$ python3 -q
>>> import numpy as np
>>> np.set_printoptions(suppress=True, linewidth=120)
>>> J = np.load("mat.npy")
>>> J.round(3)
array([[-0.217,  0.598,  0.414, -0.21 , -0.08 ,  0.179,  0.337, -0.069,  0.433, -0.191],
       [ 0.135, -0.282,  0.18 , -0.558, -0.387,  0.366, -0.361,  0.298,  0.015, -0.235],
       [ 0.135,  0.315, -0.193,  0.506, -0.435, -0.149, -0.436,  0.19 ,  0.311, -0.234],
       [ 0.677,  0.172, -0.339, -0.33 ,  0.321, -0.008, -0.076, -0.253,  0.34 , -0.016],
       [-0.108,  0.071,  0.463, -0.154,  0.19 , -0.489, -0.562, -0.364, -0.099, -0.105],
       [ 0.352, -0.072,  0.375,  0.127,  0.351, -0.288,  0.199,  0.639,  0.002, -0.245],
       [-0.054, -0.526,  0.267,  0.311,  0.182,  0.24 , -0.101, -0.161,  0.64 ,  0.128],
       [-0.135, -0.069, -0.087, -0.327, -0.246, -0.529,  0.069,  0.271,  0.362,  0.559],
       [-0.19 ,  0.352, -0.034,  0.003,  0.442,  0.362, -0.434,  0.381, -0.032,  0.421],
       [ 0.515,  0.137,  0.457,  0.188, -0.322,  0.143,  0.044, -0.144, -0.222,  0.526]])
>>> x0 = np.array([1, 1, 1, 2, 2, 1, 0, 1, 2, 0])
>>> np.round(J.T @ (J @ x0), 3) + 0
array([1., 1., 1., 2., 2., 1., 0., 1., 2., 0.])
>>> round(float(np.linalg.det(J)), 3)
-1.0
>>> data = np.load("dump.npy")
>>> data
array([[  1,  -1,   1,  -1],
       [  1,   0,   0,   0],
       [  1,   1,   1,   1],
       [  1,   2,   4,   8],
       [  1,   3,   9,  27],
       [  1,   4,  16,  64],
       [  1,   5,  25, 125],
       [  1,   6,  36, 216],
       [  1,   7,  49, 343],
       [  1,   8,  64, 512]])
>>> P = data @ np.linalg.solve(data.T @ data, data.T)
>>> np.round(np.diag(P), 3)
array([0.824, 0.302, 0.326, 0.307, 0.241, 0.241, 0.307, 0.326, 0.302, 0.824])
>>> np.round(P @ data[:, 3], 3) + 0
array([ -1.,   0.,   1.,   8.,  27.,  64., 125., 216., 343., 512.])
>>> np.round(np.trace(P), 3)
np.float64(4.0)
>>> Y = np.c_[data[:, :1] @ np.array([[2]]), np.array([3, 2, 5, 4, 5, 2, 0, 5, 5, 3])]
>>> Y
array([[2, 3],
       [2, 2],
       [2, 5],
       [2, 4],
       [2, 5],
       [2, 2],
       [2, 0],
       [2, 5],
       [2, 5],
       [2, 3]])
>>> np.round(np.linalg.norm(np.linalg.qr(data)[0].T @ Y, axis=0) ** 2 / ((Y ** 2).sum(axis=0) + 1e-12), 3)
array([1.   , 0.826])
>>> np.round(np.linalg.norm(Y - data @ np.linalg.lstsq(data, Y)[0], axis=0), 3) + 0
array([0.   , 4.967])
>>> P = Y @ np.linalg.solve(Y.T @ Y, Y.T)
>>> P @ Y[:, 1]
array([3., 2., 5., 4., 5., 2., 0., 5., 5., 3.])
>>> round(float(np.trace(P)), 3)
2.0
>>> np.round((np.eye(10) - P) @ Y, 3) + 0
array([[0., 0.],
       [0., 0.],
       [0., 0.],
       [0., 0.],
       [0., 0.],
       [0., 0.],
       [0., 0.],
       [0., 0.],
       [0., 0.],
       [0., 0.]])
>>> P.round(3)
array([[ 0.106,  0.121,  0.076,  0.091,  0.076,  0.121,  0.152,  0.076,  0.076,  0.106],
       [ 0.121,  0.174,  0.015,  0.068,  0.015,  0.174,  0.28 ,  0.015,  0.015,  0.121],
       [ 0.076,  0.015,  0.197,  0.136,  0.197,  0.015, -0.106,  0.197,  0.197,  0.076],
       [ 0.091,  0.068,  0.136,  0.114,  0.136,  0.068,  0.023,  0.136,  0.136,  0.091],
       [ 0.076,  0.015,  0.197,  0.136,  0.197,  0.015, -0.106,  0.197,  0.197,  0.076],
       [ 0.121,  0.174,  0.015,  0.068,  0.015,  0.174,  0.28 ,  0.015,  0.015,  0.121],
       [ 0.152,  0.28 , -0.106,  0.023, -0.106,  0.28 ,  0.538, -0.106, -0.106,  0.152],
       [ 0.076,  0.015,  0.197,  0.136,  0.197,  0.015, -0.106,  0.197,  0.197,  0.076],
       [ 0.076,  0.015,  0.197,  0.136,  0.197,  0.015, -0.106,  0.197,  0.197,  0.076],
       [ 0.106,  0.121,  0.076,  0.091,  0.076,  0.121,  0.152,  0.076,  0.076,  0.106]])
>>> mat = np.loadtxt("m.csv", delimiter=",")
>>> mat
array([[ 2.,  3., -2.,  2.,  1., -3.,  1., -3., -3., -1., -2., -2.],
       [ 0.,  0., -2.,  0.,  0.,  2.,  0., -3.,  0.,  1., -1., -1.],
       [ 0.,  0., -1.,  0.,  2.,  3.,  1.,  2.,  2.,  2., -2., -3.],
       [ 0.,  0.,  0., -2., -1., -3.,  0., -1., -2.,  3.,  2.,  3.],
       [ 0.,  0.,  0.,  0., -2.,  1.,  1., -2.,  3.,  3., -3.,  1.],
       [ 0.,  0.,  0.,  0.,  0.,  2.,  3., -1.,  2., -2.,  1.,  3.],
       [ 0.,  0.,  0.,  0.,  0.,  0.,  3.,  3., -1.,  3., -1., -2.],
       [ 0.,  0.,  0.,  0.,  0.,  0.,  0., -2.,  1.,  3., -1.,  3.],
       [ 0.,  0.,  0.,  0.,  0.,  0.,  0.,  0.,  3., -3., -1.,  3.],
       [ 0.,  0.,  0.,  0.,  0.,  0.,  0.,  0.,  0.,  1., -1., -2.],
       [ 0.,  0.,  0.,  0.,  0.,  0.,  0.,  0.,  0.,  0., -1., -2.],
       [ 0.,  0.,  0.,  0.,  0.,  0.,  0.,  0.,  0.,  0.,  0., -2.]])
>>> np.round(mat @ np.linalg.pinv(mat) @ mat, 3) + 0
array([[ 2.,  3., -2.,  2.,  1., -3.,  1., -3., -3., -1., -2., -2.],
       [ 0.,  0., -2.,  0.,  0.,  2.,  0., -3.,  0.,  1., -1., -1.],
       [ 0.,  0., -1.,  0.,  2.,  3.,  1.,  2.,  2.,  2., -2., -3.],
       [ 0.,  0.,  0., -2., -1., -3.,  0., -1., -2.,  3.,  2.,  3.],
       [ 0.,  0.,  0.,  0., -2.,  1.,  1., -2.,  3.,  3., -3.,  1.],
       [ 0.,  0.,  0.,  0.,  0.,  2.,  3., -1.,  2., -2.,  1.,  3.],
       [ 0.,  0.,  0.,  0.,  0.,  0.,  3.,  3., -1.,  3., -1., -2.],
       [ 0.,  0.,  0.,  0.,  0.,  0.,  0., -2.,  1.,  3., -1.,  3.],
       [ 0.,  0.,  0.,  0.,  0.,  0.,  0.,  0.,  3., -3., -1.,  3.],
       [ 0.,  0.,  0.,  0.,  0.,  0.,  0.,  0.,  0.,  1., -1., -2.],
       [ 0.,  0.,  0.,  0.,  0.,  0.,  0.,  0.,  0.,  0., -1., -2.],
       [ 0.,  0.,  0.,  0.,  0.,  0.,  0.,  0.,  0.,  0.,  0., -2.]])
>>> np.unique(mat.round(6), axis=0).shape
(12, 12)
>>> round(float(np.trace(np.linalg.pinv(mat) @ mat)), 3)
11.0
>>> np.allclose(mat[:-1].T @ np.linalg.lstsq(mat[:-1].T, mat[-1])[0], mat[-1])
True
>>> np.linalg.lstsq(mat[:-1].T, mat[-1])[2]
np.int32(11)
>>> Uu, s, Vt = np.linalg.svd(mat)
>>> V = Vt[:(s > 1e-8).sum()]
>>> rng = np.random.default_rng(43048)
>>> x0 = mat[8] + -3 * mat[7] + rng.integers(2) * np.eye(12)[2]
>>> x0
array([  0.,   0.,   1.,   0.,   0.,   0.,   0.,   6.,   0., -12.,   2.,  -6.])
>>> round(float(np.linalg.norm(x0 - V.T @ V @ x0)), 3)
0.0
>>> rk = np.linalg.matrix_rank(mat)
>>> rk
np.int64(11)
>>> ns = np.linalg.svd(mat)[2][rk:].T
>>> np.linalg.matrix_rank(mat.T @ mat), np.linalg.matrix_rank(mat @ mat.T)
(np.int64(11), np.int64(11))
>>> [int(np.linalg.matrix_rank(mat[:, :j + 1])) for j in range(12)]
[1, 1, 2, 3, 4, 5, 6, 7, 8, 9, 10, 11]
>>> F = np.loadtxt("arr.csv", delimiter=",")
>>> F
array([[-2.,  0., -3.,  3.,  1.],
       [-1.,  1.,  2.,  1.,  2.],
       [-2., -3.,  0.,  2., -2.],
       [ 3.,  2.,  1., -1., -2.],
       [-2.,  2.,  1., -1., -1.]])
>>> Y = np.array([[0, -3], [-5, 2], [-5, 1], [-4, 6], [-9, -7]])
>>> np.einsum("ik,kj->ji", F, Y)
array([[ -6., -37.,  25.,   7.,  -2.],
       [ 14.,  -1.,  26.,   4.,  12.]])
>>> np.linalg.matrix_rank(np.vstack([F, Y.T]))
np.int64(5)
>>> np.linalg.matrix_rank(F @ Y)
np.int64(2)
>>> np.vstack([F, Y.T]).shape
(7, 5)
>>> A = np.load("case16.npy")
>>> A.round(3)
array([[-0.029, -1.372, -1.029],
       [ 1.613,  0.817,  0.613],
       [-2.764, -5.019, -3.764],
       [ 1.426,  0.569,  0.426],
       [ 1.331,  0.442,  0.331],
       [ 5.036,  5.381,  4.036],
       [-2.007, -4.009, -3.007],
       [-0.93 , -2.574, -1.93 ],
       [-0.352, -1.802, -1.352],
       [ 2.046,  1.394,  1.046],
       [-0.283, -1.71 , -1.283],
       [-5.15 , -8.2  , -6.15 ],
       [ 4.959,  5.278,  3.959],
       [-3.984, -6.645, -4.984],
       [ 1.592,  0.789,  0.592],
       [ 4.732,  4.976,  3.732],
       [ 2.709,  2.279,  1.709],
       [ 4.636,  4.849,  3.636],
       [-2.746, -4.994, -3.746],
       [-2.774, -5.032, -3.774],
       [ 1.062,  0.083,  0.062],
       [ 0.486, -0.685, -0.514],
       [-2.496, -4.661, -3.496],
       [ 6.721,  7.628,  5.721]])
>>> dist = np.linalg.norm(A[:, None] - A[None], axis=-1)
>>> (dist + 1e9 * np.eye(24)).round(6).argmin(axis=1)
array([10, 14, 19,  4,  3, 12, 22,  8, 10,  1,  8, 13,  5, 11,  1, 17,  9, 15,  2,  2,  4,  0, 18,  5])
